$ ipython --no-banner

In [1]: import numpy as np

In [2]: from numpy import linalg as LA

In [3]: np.set_printoptions(precision=3, suppress=True, linewidth=120)

In [4]: rnd = lambda a: np.round(a, 3) + 0

In [5]: Q, _ = LA.qr(np.array([[0.3, -1.9, 0.4, -0.9, 1.0, 1.0, -1.8],
   ...:     [1.3, 0.4, 0.0, 0.6, 0.1, -0.2, -0.1],
   ...:     [0.3, -0.1, 1.5, -1.4, -0.2, 0.8, 0.1],
   ...:     [-1.5, 1.0, -1.7, 1.0, -0.7, -1.8, -2.4],
   ...:     [0.2, -1.0, -2.5, -1.5, -0.6, 0.5, 0.0],
   ...:     [-0.3, -0.1, 0.6, -0.2, 0.8, 0.3, 0.7],
   ...:     [-0.4, -0.9, 0.4, -0.9, 0.2, -0.6, 1.6],
   ...:     [0.1, 0.0, 0.9, 0.6, 0.5, 0.4, 0.6],
   ...:     [-0.6, 1.3, -0.2, -0.2, -0.5, 2.4, 0.3],
   ...:     [2.5, 1.0, -0.6, 0.3, 0.0, 0.9, 1.4],
   ...:     [-1.5, 2.4, -1.3, -0.2, -1.1, -0.8, -0.4]]))

In [6]: E = Q @ Q.T

In [7]: print(rnd(E))
[[ 0.828  0.024  0.111  0.04   0.104  0.242 -0.189 -0.049 -0.038 -0.07  -0.12 ]
 [ 0.024  0.255  0.025  0.041 -0.114 -0.066 -0.174 -0.028 -0.185  0.323 -0.023]
 [ 0.111  0.025  0.802 -0.226 -0.11  -0.169  0.02  -0.172 -0.002 -0.052  0.147]
 [ 0.04   0.041 -0.226  0.576 -0.015 -0.12  -0.235 -0.104 -0.129 -0.187  0.24 ]
 [ 0.104 -0.114 -0.11  -0.015  0.838 -0.12   0.137 -0.23   0.059  0.1    0.008]
 [ 0.242 -0.066 -0.169 -0.12  -0.12   0.637  0.193  0.139  0.     0.077  0.221]
 [-0.189 -0.174  0.02  -0.235  0.137  0.193  0.507 -0.004 -0.233 -0.13   0.039]
 [-0.049 -0.028 -0.172 -0.104 -0.23   0.139 -0.004  0.187  0.119 -0.015 -0.148]
 [-0.038 -0.185 -0.002 -0.129  0.059  0.    -0.233  0.119  0.845 -0.012  0.08 ]
 [-0.07   0.323 -0.052 -0.187  0.1    0.077 -0.13  -0.015 -0.012  0.756  0.071]
 [-0.12  -0.023  0.147  0.24   0.008  0.221  0.039 -0.148  0.08   0.071  0.769]]

In [8]: print(np.argsort(-LA.norm(E, axis=0).round(6), kind="stable")[:3])
[8 4 0]

In [9]: print(LA.matrix_rank(E, rtol=0.1))
7

In [10]: print(rnd(LA.norm(E, 2) / LA.norm(E)))
0.378

In [11]: print(LA.cond(E) > 100)
True
